% python3 -q
>>> import numpy as np
>>> import numpy.linalg as la
>>> np.set_printoptions(precision=2, suppress=True, linewidth=200)
>>> arr = np.array([[0.06, 0.01, 0.1],
...     [-0.56, 0.72, -0.46],
...     [-0.05, -0.02, -0.01],
...     [-0.65, 0.85, -0.42],
...     [1.23, -1.61, 0.76],
...     [-0.03, 0.02, -0.03],
...     [-0.6, 0.88, -0.43],
...     [0.58, -0.79, 0.5],
...     [1.19, -1.62, 0.77],
...     [1.15, -1.65, 0.74],
...     [1.18, -1.6, 0.78],
...     [0.58, -0.82, 0.39],
...     [-0.66, 0.81, -0.41],
...     [0.03, -0.02, 0.03],
...     [1.21, -1.64, 0.83],
...     [0.01, -0.02, 0.01],
...     [0.56, -0.74, 0.37],
...     [1.25, -1.52, 0.74],
...     [0.02, -0.07, 0.03]])
>>> d = la.norm(arr[:, None] - arr[None], axis=-1)
>>> print((d + 1e9 * np.eye(19)).round(6).argmin(axis=1))
[13 12  5 12  8  2  3 11 10  8  8 16  3 15  8 13 11  4 13]
>>> print(d.mean(axis=1).argmax())
6
>>> print(la.norm(arr, axis=1))
[0.12 1.02 0.05 1.15 2.16 0.05 1.15 1.1  2.15 2.14 2.14 1.08 1.12 0.05 2.2  0.02 1.   2.1  0.08]
>>> print(d[:5, :5])
[[0.   1.1  0.16 1.22 2.1 ]
 [1.1  0.   1.01 0.16 3.18]
 [0.16 1.01 0.   1.13 2.18]
 [1.22 0.16 1.13 0.   3.31]
 [2.1  3.18 2.18 3.31 0.  ]]
>>> Ac = arr - arr.mean(axis=0)
>>> evecs = la.svd(Ac)[2][:1]
>>> B = Ac - Ac @ evecs.T @ evecs
>>> print(round(la.norm(B) / la.norm(Ac), 2))
0.05
>>> print(la.norm(B, axis=1).round(6).argmax())
7
>>> print(B.std(axis=0))
[0.03 0.03 0.04]
>>> print(np.cov(Ac @ evecs.T, rowvar=False))
1.5955331792959588
>>> Ac = (arr - arr.mean(axis=0)) / arr.std(axis=0)
>>> print(np.argwhere(np.abs(Ac) > 2))
[]
>>> b = la.lstsq(np.delete(Ac, 0, axis=1), Ac[:, 0])[0]
>>> print(np.abs(b).argmax())
0
>>> print(np.round(1 - np.var(Ac[:, 0] - np.delete(Ac, 0, axis=1) @ b), 2))
1.0
>>> m1 = np.load("test16.npy")
>>> print(m1)
[[ 0 -9 -8  3]
 [ 3  0 -9 -8]
 [-8  3  0 -9]
 [-9 -8  3  0]]
>>> print(np.allclose(m1 @ m1.T, m1.T @ m1))
True
>>> print(m1 @ (-1.0) ** np.arange(4))
[-2.  2. -2.  2.]
>>> print(np.sort(np.abs(np.fft.fft(m1[0]))), np.sort(la.svd(m1, compute_uv=False)))
[ 2.   14.   14.42 14.42] [ 2.   14.   14.42 14.42]
>>> O, evecs = la.qr(m1[:, :2])[0], la.qr(m1[:, 2:])[0]
>>> sv = la.svd(O.T @ evecs, compute_uv=False)
>>> print(np.degrees(np.arccos(sv.clip(0, 1))))
[15.79 88.3 ]
>>> B = m1 / np.sqrt((m1 ** 2).mean(axis=1, keepdims=True))
>>> print(m1 - m1.mean(axis=1, keepdims=True))
[[ 3.5 -5.5 -4.5  6.5]
 [ 6.5  3.5 -5.5 -4.5]
 [-4.5  6.5  3.5 -5.5]
 [-5.5 -4.5  6.5  3.5]]
>>> print(la.norm(B, axis=1))
[2. 2. 2. 2.]
>>> B = la.inv(m1)
>>> print(la.det(m1) * B)
[[-720.  792. -944.  456.]
 [ 456. -720.  792. -944.]
 [-944.  456. -720.  792.]
 [ 792. -944.  456. -720.]]
>>> print((np.abs(B) > 1e-9).astype(int))
[[1 1 1 1]
 [1 1 1 1]
 [1 1 1 1]
 [1 1 1 1]]
>>> print(np.round(m1 @ B, 2) + 0)
[[1. 0. 0. 0.]
 [0. 1. 0. 0.]
 [0. 0. 1. 0.]
 [0. 0. 0. 1.]]
>>> print(np.round(la.inv(B), 2) + 0)
[[ 0. -9. -8.  3.]
 [ 3.  0. -9. -8.]
 [-8.  3.  0. -9.]
 [-9. -8.  3.  0.]]
>>> print(np.round(la.cond(m1), 2))
7.21
>>> Uu, sv, VT = la.svd(m1, full_matrices=False)
>>> print(np.round(VT @ VT.T, 2) + 0)
[[1. 0. 0. 0.]
 [0. 1. 0. 0.]
 [0. 0. 1. 0.]
 [0. 0. 0. 1.]]
>>> print(np.allclose(Uu * sv @ VT, m1))
True
>>> print(np.round(Uu.T @ m1 @ VT.T, 2) + 0)
[[14.42  0.    0.    0.  ]
 [ 0.   14.42  0.    0.  ]
 [ 0.    0.   14.    0.  ]
 [ 0.    0.    0.    2.  ]]
>>> print(round(np.sqrt((sv ** 2).sum()), 2), round(la.norm(m1), 2))
24.82 24.82
>>> print(np.round(Uu.T @ Uu, 2) + 0)
[[1. 0. 0. 0.]
 [0. 1. 0. 0.]
 [0. 0. 1. 0.]
 [0. 0. 0. 1.]]
>>> print((sv > 1e-8).sum())
4
>>> M = np.array([[0, 1, 0, 0], [0, 0, 0, 1], [1, 0, 0, 0], [0, 0, 1, 0]])
>>> # columns are unit length and at right angles
>>> Uu, sv, VT = la.svd(M, full_matrices=False)
>>> print((sv > 1e-8).sum())
4
>>> print(np.sqrt((sv ** 2).sum()), np.round(la.norm(M), 2))
2.0 2.0
>>> print(np.allclose(Uu * sv @ VT, M))
True
>>> print(np.cumsum(sv ** 2) / np.sum(sv ** 2))
[0.25 0.5  0.75 1.  ]
>>> print(Uu.T @ M @ VT.T)
[[1. 0. 0. 0.]
 [0. 1. 0. 0.]
 [0. 0. 1. 0.]
 [0. 0. 0. 1.]]
>>> print(sv)
[1. 1. 1. 1.]
>>> proj = np.triu(np.array([[-2, -2, -1, -3], [2, -2, -1, 1], [-2, -3, 3, 1], [2, 0, 1, 1]]), 1) + np.eye(4)
>>> B = proj @ M @ la.inv(proj)
>>> print(np.round(np.poly(B), 2) + 0)
[ 1.  0.  0.  0. -1.]
>>> A = np.load("m.npy")
>>> print(A)
[[0 7 5 1]
 [2 4 6 9]
 [2 5 0 1]
 [3 5 4 4]]
>>> u = np.array([-1, 1, 2, -1])
>>> B = A + np.outer(u, np.eye(4)[0])
>>> print(la.matrix_rank(B - A))
1
>>> print(round(float(la.det(B) / la.det(A)), 2), np.round(1 + la.solve(A, u)[0], 2))
0.18 0.18
>>> print(B)
[[-1.  7.  5.  1.]
 [ 3.  4.  6.  9.]
 [ 4.  5.  0.  1.]
 [ 2.  5.  4.  4.]]
>>> print(la.matrix_rank(arr, rtol=0.1))
1
>>> print(la.cond(arr) > 100)
False
>>> print(round(np.log10(la.cond(arr))))
2
>>> print(round(la.norm(arr, 2) / la.norm(arr), 2))
1.0
>>> print(np.argsort(-la.norm(arr, axis=0).round(6), kind="stable")[:3])
[1 0 2]
>>> print(round(la.norm(A[0], 1), 2), round(la.norm(A[0], np.inf), 2))
13.0 7.0
>>> print(la.norm(A, axis=1).argmax())
1
>>> print(round(float(la.norm(A[0] - A[3])), 2))
4.8
>>> print(A[0] @ A[3])
59
>>> print(round(la.norm(A, "nuc"), 2))
26.75
>>> print(round(float(la.norm(A, 1)), 2), round(la.norm(A, np.inf), 2))
21.0 21.0
>>> print(round(float(la.norm(A) ** 2 / la.norm(A, 2) ** 2), 2))
1.2
>>> print(la.norm(A, axis=0))
[ 4.12 10.72  8.77  9.95]
>>> x = np.array([3, 3, 1, 2])
>>> target = A @ x
>>> b, lr = np.zeros(4), 1 / la.norm(A, 2) ** 2
>>> for i in range(4):
...     b -= lr * A.T @ (A @ b - target)
...     if i % 1 == 0: print(i, round(la.norm(A @ b - target), 2))
... 
0 7.81
1 7.37
2 6.98
3 6.62
>>> print(round(la.cond(A), 2))
13.53
>>> F = np.cumsum(np.array([[2, 1, 0],
...     [-3, 1, -1],
...     [-3, -2, 1],
...     [-3, 1, 3],
...     [-2, -2, -2],
...     [-3, 1, -1],
...     [0, -3, 1],
...     [-2, -2, 1],
...     [-2, -2, 3],
...     [0, -3, 1],
...     [1, 3, -1],
...     [2, 0, 0],
...     [-2, -2, -1]]), axis=0)
>>> print(F)
[[  2   1   0]
 [ -1   2  -1]
 [ -4   0   0]
 [ -7   1   3]
 [ -9  -1   1]
 [-12   0   0]
 [-12  -3   1]
 [-14  -5   2]
 [-16  -7   5]
 [-16 -10   6]
 [-15  -7   5]
 [-13  -7   5]
 [-15  -9   4]]
>>> u, g = m1[3], m1[0]
>>> print(u @ g)
48
>>> p = (u @ g) / (u @ u) * u
>>> print(np.outer(u, g))
[[  0  81  72 -27]
 [  0  72  64 -24]
 [  0 -27 -24   9]
 [  0   0   0   0]]
>>> print(la.matrix_rank(np.outer(u, g)))
1
>>> print(round(float((g - p) @ u), 2))
0.0
>>> print(np.round(la.norm(u + g) ** 2 + la.norm(u - g) ** 2, 2))
616.0
>>> print(g - p)
[ 2.81 -6.51 -8.94  3.  ]
>>> B = np.c_[F[:, :1] @ np.array([[-3]]), np.array([8, 0, 5, 8, 1, 3, 6, 2, 5, 8, 4, 0, 5])]
>>> print(B)
[[-6  8]
 [ 3  0]
 [12  5]
 [21  8]
 [27  1]
 [36  3]
 [36  6]
 [42  2]
 [48  5]
 [48  8]
 [45  4]
 [39  0]
 [45  5]]
>>> print(np.round(la.lstsq(F, B[:, 0])[0], 2) + 0)
[-3.  0.  0.]
>>> print(la.matrix_rank(B))
2
